>>> import numpy as np
>>> np.set_printoptions(precision=3, suppress=True, linewidth=160)
>>> feats = np.load("mat.npy")
>>> feats
array([[ -7,   6,  -1,   8,  -3,  -3,  -3,  -5,  -5,   4,   8,  -2,   3,  -2,   0],
       [  6,  -7,   7,   1,  21,   5,   9,   9,  -3,  -8,   0,   5,   6,  -4,  -1],
       [ -9,   2,   7,  -5,  21,   6,  -4,   4,   1,   9,   4,  -3,  -2,   9,  -8],
       [ -8,  -5,  -3,  -4,  -9,  -6,  -3,  -5,   8,  -8,  -6,  -1,   9,   3,  -2],
       [  9,  -2,  -5,   2, -15,   4,  -1,  -4,   4,   0,   2,  -7,   3,   4,   2],
       [  6,   8,   0,   9,   0,   3,  -6,  -8,   7,   7,  -8,  -2,   4,   1,  -5],
       [  9,  -2,  -9,  -7, -27,  -4,  -5,  -3,  -9,  -3,  -7,   8,  -3,   3,   8],
       [  3,   5,  -7,  -8, -21,  -6,  -7,   2,  -5,  -1,   7,   8,  -4,  -4,  -4],
       [  6,  -9,   1,  -1,   3,   2,   5,   3,   5,   7,  -2,  -1,   4,  -6,   5],
       [  9,  -7,   3,  -9,   9,  -6,   9,  -2,   0,  -9,  -5,   3,  -1,   3,  -7],
       [  5,  -7,   5,  -6,  15,  -7,  -5,  -5,   5,  -9,   7,  -1,  -4,  -2,  -6]])
>>> C2 = feats.T @ feats
>>> np.allclose(C2, C2.T)
True
>>> np.linalg.svd(feats, compute_uv=False) ** 2
array([3357.251, 1266.177,  740.427,  638.277,  379.661,  331.768,  251.486,  151.683,  124.074,   85.472,   59.724])
>>> (feats @ feats.T).shape
(11, 11)
>>> vec = np.array([-3, -1, 2, 2, 2, 1, 3, 2, 3, -2, 0, -3, 1, -3, -3])
>>> np.einsum("ij,j->i", feats, vec)
array([  -7,  110,   62,   21,  -50,  -10, -217, -126,   31,   23,   44])
>>> rng = np.random.default_rng(31579)
>>> Y = feats + rng.integers(-2, 3, (11, 1)) @ rng.integers(-2, 3, (1, 15))
>>> Y
array([[ -6,   7,   1,   7,  -4,  -5,  -1,  -5,  -3,   3,   9,  -2,   5,  -4,   1],
       [  8,  -5,  11,  -1,  19,   1,  13,   9,   1, -10,   2,   5,  10,  -8,   1],
       [ -7,   4,  11,  -7,  19,   2,   0,   4,   5,   7,   6,  -3,   2,   5,  -6],
       [-10,  -7,  -7,  -2,  -7,  -2,  -7,  -5,   4,  -6,  -8,  -1,   5,   7,  -4],
       [  9,  -2,  -5,   2, -15,   4,  -1,  -4,   4,   0,   2,  -7,   3,   4,   2],
       [  7,   9,   2,   8,  -1,   1,  -4,  -8,   9,   6,  -7,  -2,   6,  -1,  -4],
       [ 11,   0,  -5,  -9, -29,  -8,  -1,  -3,  -5,  -5,  -5,   8,   1,  -1,  10],
       [  1,   3, -11,  -6, -19,  -2, -11,   2,  -9,   1,   5,   8,  -8,   0,  -6],
       [  4, -11,  -3,   1,   5,   6,   1,   3,   1,   9,  -4,  -1,   0,  -2,   3],
       [ 11,  -5,   7, -11,   7, -10,  13,  -2,   4, -11,  -3,   3,   3,  -1,  -5],
       [  7,  -5,   9,  -8,  13, -11,  -1,  -5,   9, -11,   9,  -1,   0,  -6,  -4]])
>>> np.linalg.matrix_rank(Y - feats, tol=1e-8)
np.int64(1)
>>> np.round(np.linalg.svd(Y - feats, compute_uv=False), 3) + 0
array([32.465,  0.   ,  0.   ,  0.   ,  0.   ,  0.   ,  0.   ,  0.   ,  0.   ,  0.   ,  0.   ])
>>> labels = rng.integers(0, 2, 6)
>>> K = np.triu((labels[:, None] == labels) & (rng.random((6, 6)) < 0.8), 1).astype(int)
>>> K += K.T
>>> K
array([[0, 1, 0, 1, 1, 1],
       [1, 0, 0, 1, 1, 1],
       [0, 0, 0, 1, 0, 0],
       [1, 1, 1, 0, 1, 1],
       [1, 1, 0, 1, 0, 0],
       [1, 1, 0, 1, 0, 0]])
>>> labels = rng.permutation(6)
>>> labels
array([1, 0, 5, 2, 3, 4])
>>> Y = K[labels][:, labels]
>>> np.diag(Y)
array([0, 0, 0, 0, 0, 0])
>>> Y
array([[0, 1, 1, 0, 1, 1],
       [1, 0, 1, 0, 1, 1],
       [1, 1, 0, 0, 1, 0],
       [0, 0, 0, 0, 1, 0],
       [1, 1, 1, 1, 0, 1],
       [1, 1, 0, 0, 1, 0]])
>>> np.allclose(Y, K)
False
>>> np.round(np.sort(np.abs(np.linalg.eigvals(Y))), 3) + 0
array([0.   , 0.441, 1.   , 1.384, 1.767, 3.71 ])
>>> np.linalg.cond(K) > 100
np.True_
>>> u = np.array([3, -3])
>>> np.cross(K[0, :3], K[3, :3])
array([ 1,  0, -1])
>>> np.correlate(K[0], K[3], "full")
array([0, 1, 1, 1, 3, 3, 3, 2, 3, 2, 1])
>>> np.convolve(K[0], u)
array([ 0,  3, -3,  3,  0,  0, -3])
>>> np.array([np.convolve(row, u, "same") for row in K])
array([[ 0,  3, -3,  3,  0,  0],
       [ 3, -3,  0,  3,  0,  0],
       [ 0,  0,  0,  3, -3,  0],
       [ 3,  0,  0, -3,  3,  0],
       [ 3,  0, -3,  3, -3,  0],
       [ 3,  0, -3,  3, -3,  0]])
>>> U, sv, Vt = np.linalg.svd(K)
>>> sv.round(3) + 0
array([3.71 , 1.767, 1.384, 1.   , 0.441, 0.   ])
>>> np.argmax(sv[:-1] / (sv[1:] + 1e-6)) + 1
np.int64(5)
>>> Y = U[:, :5] @ np.diag(sv[:5]) @ Vt[:5]
>>> Y.round(3) + 0
array([[0., 1., 0., 1., 1., 1.],
       [1., 0., 0., 1., 1., 1.],
       [0., 0., 0., 1., 0., 0.],
       [1., 1., 1., 0., 1., 1.],
       [1., 1., 0., 1., 0., 0.],
       [1., 1., 0., 1., 0., 0.]])
>>> round(float(np.linalg.norm(K - Y) / np.linalg.norm(K)), 3)
0.0
>>> round(np.abs(K - Y).max(), 3)
np.float64(0.0)
>>> C2 = K.T @ K
>>> np.trace(C2), (K ** 2).sum()
(np.int64(20), np.int64(20))
>>> np.diag(C2)
array([4, 4, 1, 5, 3, 3])
>>> M = np.load("w.npy")
>>> M
array([[ -1,   0,  -4,  -4,   4,  -1,   0,  -5,   3],
       [ -1,  -4,  -8,  -8,  -1,   2,  -1,  -8,   4],
       [ -4,  -5, -10,  -6,   0,  -2,   4,  -6,   2],
       [ -3, -10, -12,  -8,   5,  -5,   6,  -5,  -2],
       [ -4, -12, -11,  -6,   3,  -6,   9,  -6,  -4],
       [  0, -17,  -9, -10,   5,  -3,   7, -11,   1],
       [  2, -12,  -8, -12,   1,   1,  11,  -7,   2],
       [  7, -15, -12, -11,  -2,   0,  16, -12,  -1],
       [  4, -14, -10,  -8,   3,   2,  12,  -7,   2],
       [  5, -10,  -7,  -8,   7,  -3,  14,  -2,   1],
       [  7,  -9,  -2,  -7,   8,  -1,  15,   3,  -2],
       [  8,  -7,  -6,  -3,   6,  -1,  12,   2,  -7],
       [ 10, -11,  -4,  -5,   4,  -4,  10,   0,  -9],
       [ 15, -13,  -7,  -6,   6,  -9,  11,   1,  -7],
       [ 15, -10, -11,  -5,   9,  -9,   9,   4, -10],
       [ 10,  -7, -13,  -6,  11,  -4,  12,   3, -10],
       [  7, -10,  -8,  -4,  15,  -9,  10,   1, -11],
       [  8, -13, -11,  -8,  11,  -4,  13,  -4, -12],
       [  4, -12, -11,  -6,  11,  -6,  12,  -4, -10],
       [  7, -14, -16,  -9,   9,  -2,  16,  -3,  -5],
       [  7, -18, -20,  -5,   9,   2,  20,  -1,  -1],
       [  2, -14, -17, -10,   5,   4,  25,   2,  -2],
       [  5, -15, -12, -11,   4,   4,  22,   6,  -5],
       [  2, -14, -12,  -9,   5,   2,  27,   5,  -3],
       [  2, -13,  -8, -13,   9,  -2,  26,   1,  -2],
       [  6, -16,  -4, -16,  12,   1,  31,  -2,   2],
       [  4, -19,  -7, -11,   7,   6,  30,  -4,   6],
       [  9, -23, -11,  -8,  10,   8,  35,  -3,   8],
       [  6, -18, -10,  -9,  12,   8,  39,  -4,   4],
       [  3, -19,  -7,  -4,   8,  12,  36,  -8,   9],
       [  5, -14,  -2,  -3,  12,  10,  32,  -3,   7],
       [  6, -14,  -2,   2,  15,  11,  37,  -6,  11],
       [ 11, -17,  -2,   3,  17,   9,  34,  -5,  10],
       [ 16, -13,  -3,  -2,  20,  13,  37,  -1,  15],
       [ 18, -16,   2,  -6,  23,  18,  40,   0,  15]])
>>> vec = np.array([-2, -1, 1, -1, -1, -2, 1, -1, 0])
>>> rhs = M @ vec
>>> beta, lr = np.zeros(9), 1 / np.linalg.norm(M, 2) ** 2
>>> for i in range(15):
...     beta -= lr * M.T @ (M @ beta - rhs)
...     if i % 5 == 0: print(i, round(np.linalg.norm(M @ beta - rhs), 3))
... 
0 100.531
5 77.875
10 64.821
>>> beta
array([-0.68 , -0.504, -0.369, -0.648, -0.403, -0.343,  0.153, -0.523, -0.107])
>>> labels = M[:, 8] > np.median(M[:, 8])
>>> u = M[labels].mean(axis=0) - M[~labels].mean(axis=0)
>>> u
array([-0.82 , -1.533,  4.722,  0.863,  2.007,  8.19 ,  8.356, -4.435, 11.722])
>>> labels.astype(int)
array([1, 1, 1, 0, 0, 1, 1, 0, 1, 1, 0, 0, 0, 0, 0, 0, 0, 0, 0, 0, 0, 0, 0, 0, 0, 1, 1, 1, 1, 1, 1, 1, 1, 1, 1])
>>> np.argsort(-np.abs(u).round(6), kind="stable")
array([8, 6, 5, 2, 7, 4, 1, 3, 0])
>>> ((M - M.mean(axis=0)) @ u > 0).astype(int)
array([0, 0, 0, 0, 0, 0, 0, 0, 0, 0, 0, 0, 0, 0, 0, 0, 0, 0, 0, 0, 0, 0, 0, 0, 0, 1, 1, 1, 1, 1, 1, 1, 1, 1, 1])
>>> dist = np.linalg.norm(M[:, None] - M[None], axis=-1)
>>> np.flatnonzero(dist[27] < dist.mean() / 2)
array([26, 27, 28, 29])
>>> dist[27].round(6).argsort(kind="stable")[:4]
array([27, 28, 26, 29])
>>> dist.shape
(35, 35)
>>> q, R = np.linalg.qr(M)
>>> q.shape, R.shape
((35, 9), (9, 9))
>>> np.trace(q @ q.T)
np.float64(9.0)
>>> np.abs(np.diag(R))
array([45.869, 53.3  , 29.591, 21.201, 23.522, 28.074, 23.812, 19.374, 15.641])
>>> np.round(abs(R[0, 0]), 3), np.round(np.linalg.norm(M[:, 0]), 3)
(np.float64(45.869), np.float64(45.869))
>>> np.allclose(R.T @ R, M.T @ M)
True
>>> np.round(q.T @ q, 3) + 0
array([[1., 0., 0., 0., 0., 0., 0., 0., 0.],
       [0., 1., 0., 0., 0., 0., 0., 0., 0.],
       [0., 0., 1., 0., 0., 0., 0., 0., 0.],
       [0., 0., 0., 1., 0., 0., 0., 0., 0.],
       [0., 0., 0., 0., 1., 0., 0., 0., 0.],
       [0., 0., 0., 0., 0., 1., 0., 0., 0.],
       [0., 0., 0., 0., 0., 0., 1., 0., 0.],
       [0., 0., 0., 0., 0., 0., 0., 1., 0.],
       [0., 0., 0., 0., 0., 0., 0., 0., 1.]])
>>> q, _ = np.linalg.qr(np.array([[-1.3, -3.2, 1.2, 0.7, 0.0, 0.2, 1.5],
...     [-1.4, 1.0, 1.2, 0.3, 1.3, 0.8, 0.3],
...     [0.8, 1.2, 0.3, 0.7, 0.2, 0.2, -2.5],
...     [1.2, -0.5, -0.5, -0.6, -1.9, 0.5, -0.4],
...     [-1.8, -1.7, 1.0, -1.9, 0.8, -1.0, -0.5],
...     [1.6, 0.4, 0.1, 0.1, 1.3, 0.9, 0.2],
...     [1.5, -0.2, 0.4, -1.3, 0.4, 0.9, 0.0]]))
>>> E = -1 * q
>>> E
array([[ 0.35 , -0.719,  0.276, -0.525, -0.072,  0.027, -0.06 ],
       [ 0.377,  0.462,  0.573, -0.035, -0.247,  0.488,  0.122],
       [-0.216,  0.228,  0.412, -0.244, -0.329, -0.744,  0.102],
       [-0.323, -0.297, -0.139,  0.17 , -0.688,  0.239,  0.479],
       [ 0.485, -0.236,  0.179,  0.674,  0.104, -0.338,  0.313],
       [-0.431, -0.099,  0.367, -0.093,  0.581,  0.147,  0.549],
       [-0.404, -0.253,  0.489,  0.415, -0.062,  0.122, -0.585]])
>>> t3 = np.stack([E, -1 * E, E[::-1]])
>>> t3.shape
(3, 7, 7)
>>> np.linalg.matrix_rank(t3)
array([7, 7, 7])
>>> np.einsum("bij,cij->bc", t3, t3)
array([[ 7., -7.,  1.],
       [-7.,  7., -1.],
       [ 1., -1.,  7.]])
>>> t3.sum(axis=0)
array([[-0.404, -0.253,  0.489,  0.415, -0.062,  0.122, -0.585],
       [-0.431, -0.099,  0.367, -0.093,  0.581,  0.147,  0.549],
       [ 0.485, -0.236,  0.179,  0.674,  0.104, -0.338,  0.313],
       [-0.323, -0.297, -0.139,  0.17 , -0.688,  0.239,  0.479],
       [-0.216,  0.228,  0.412, -0.244, -0.329, -0.744,  0.102],
       [ 0.377,  0.462,  0.573, -0.035, -0.247,  0.488,  0.122],
       [ 0.35 , -0.719,  0.276, -0.525, -0.072,  0.027, -0.06 ]])
>>> np.linalg.det(t3)
array([-1.,  1.,  1.])
>>> np.linalg.norm(t3, axis=(1, 2))
array([2.646, 2.646, 2.646])
>>> np.linalg.matrix_rank(t3.reshape(3, -1))
np.int64(2)
>>> (t3 @ E.T).shape
(3, 7, 7)
>>> vec = np.array([0, -2, 1, -1, 1, -1, 0])
>>> np.sort(np.abs(np.degrees(np.angle(np.linalg.eigvals(E)))))
array([ 11.767,  11.767,  72.899,  72.899, 104.078, 104.078, 180.   ])
>>> np.round(E.T @ (E @ vec), 3) + 0
array([ 0., -2.,  1., -1.,  1., -1.,  0.])
>>> 7 - np.linalg.matrix_rank(E - np.eye(7), tol=1e-8)
np.int64(0)
>>> data = np.array([[0.0, 0.0, 0.0, 0.0, 0.0, 1.0, 0.0],
...     [0.0, 0.0, 0.0, 0.0, 0.0, 1.0, 1.0],
...     [0.0, 0.0, 0.0, 0.0, 0.0, 2.0, 0.0],
...     [0.0, 0.0, 0.0, 0.0, 0.0, 0.0, 0.0],
...     [0.0, 0.0, 0.0, 0.0, 0.0, 1.0, 2.0],
...     [1.0, 1.0, 2.0, 0.0, 1.0, 0.0, 0.0],
...     [0.0, 1.0, 0.0, 0.0, 2.0, 0.0, 0.0]])
>>> data
array([[0., 0., 0., 0., 0., 1., 0.],
       [0., 0., 0., 0., 0., 1., 1.],
       [0., 0., 0., 0., 0., 2., 0.],
       [0., 0., 0., 0., 0., 0., 0.],
       [0., 0., 0., 0., 0., 1., 2.],
       [1., 1., 2., 0., 1., 0., 0.],
       [0., 1., 0., 0., 2., 0., 0.]])
>>> round(float(np.linalg.eigvalsh(data).min()), 3)
-3.027
>>> try:
...     np.linalg.cholesky(data)
... except np.linalg.LinAlgError as e:
...     print(repr(e))
... 
LinAlgError('Matrix is not positive definite')
